% ipython --no-banner

In [1]: import numpy as np

In [2]: from numpy import linalg as LA

In [3]: np.set_printoptions(precision=3, suppress=True, linewidth=120)

In [4]: def rd(a):
   ...:     return np.round(a, 3) + 0
   ...: 

In [5]: M = np.load("a.npy")

In [6]: print(M)
[[0 1 0 0]
 [1 0 0 0]
 [0 0 0 1]
 [0 0 1 0]]

In [7]: print(np.all(LA.eigvalsh(M) > 0))
False

In [8]: evals, vecs = LA.eig(M)

In [9]: print(rd(np.sort(LA.eigvals(LA.inv(M)))))
[-1. -1.  1.  1.]

In [10]: print(evals)
[ 1. -1.  1. -1.]

In [11]: print(rd(np.sort(LA.eigvals(M.T))))
[-1. -1.  1.  1.]

In [12]: print(rd(np.sort(np.abs(LA.eigvals(M)))[::-1]))
[1. 1. 1. 1.]

In [13]: pr = np.eye(4)[1]

In [14]: for _ in range(6):
    ...:     pr = pr @ M
    ...:     print(pr.round(3))
    ...: 
[1. 0. 0. 0.]
[0. 1. 0. 0.]
[1. 0. 0. 0.]
[0. 1. 0. 0.]
[1. 0. 0. 0.]
[0. 1. 0. 0.]

In [15]: B = np.array([[-3, 1, -3], [-9, -2, 5]])

In [16]: basis = np.kron(B, M)

In [17]: print(basis)
[[ 0 -3  0  0  0  1  0  0  0 -3  0  0]
 [-3  0  0  0  1  0  0  0 -3  0  0  0]
 [ 0  0  0 -3  0  0  0  1  0  0  0 -3]
 [ 0  0 -3  0  0  0  1  0  0  0 -3  0]
 [ 0 -9  0  0  0 -2  0  0  0  5  0  0]
 [-9  0  0  0 -2  0  0  0  5  0  0  0]
 [ 0  0  0 -9  0  0  0 -2  0  0  0  5]
 [ 0  0 -9  0  0  0 -2  0  0  0  5  0]]

In [18]: print(rd(LA.norm(basis, 2)), rd(LA.norm(B, 2) * LA.norm(M, 2)))
10.54 10.54

In [19]: x = np.array([2, 0, 2, -1, -2, 0, -3, -3, -1, -2, -3, 1])

In [20]: print(basis * x)
[[  0   0   0   0   0   0   0   0   0   6   0   0]
 [ -6   0   0   0  -2   0   0   0   3   0   0   0]
 [  0   0   0   3   0   0   0  -3   0   0   0  -3]
 [  0   0  -6   0   0   0  -3   0   0   0   9   0]
 [  0   0   0   0   0   0   0   0   0 -10   0   0]
 [-18   0   0   0   4   0   0   0  -5   0   0   0]
 [  0   0   0   9   0   0   0   6   0   0   0   5]
 [  0   0 -18   0   0   0   6   0   0   0 -15   0]]

In [21]: print(basis @ np.ones(12))
[-5. -5. -5. -5. -6. -6. -6. -6.]
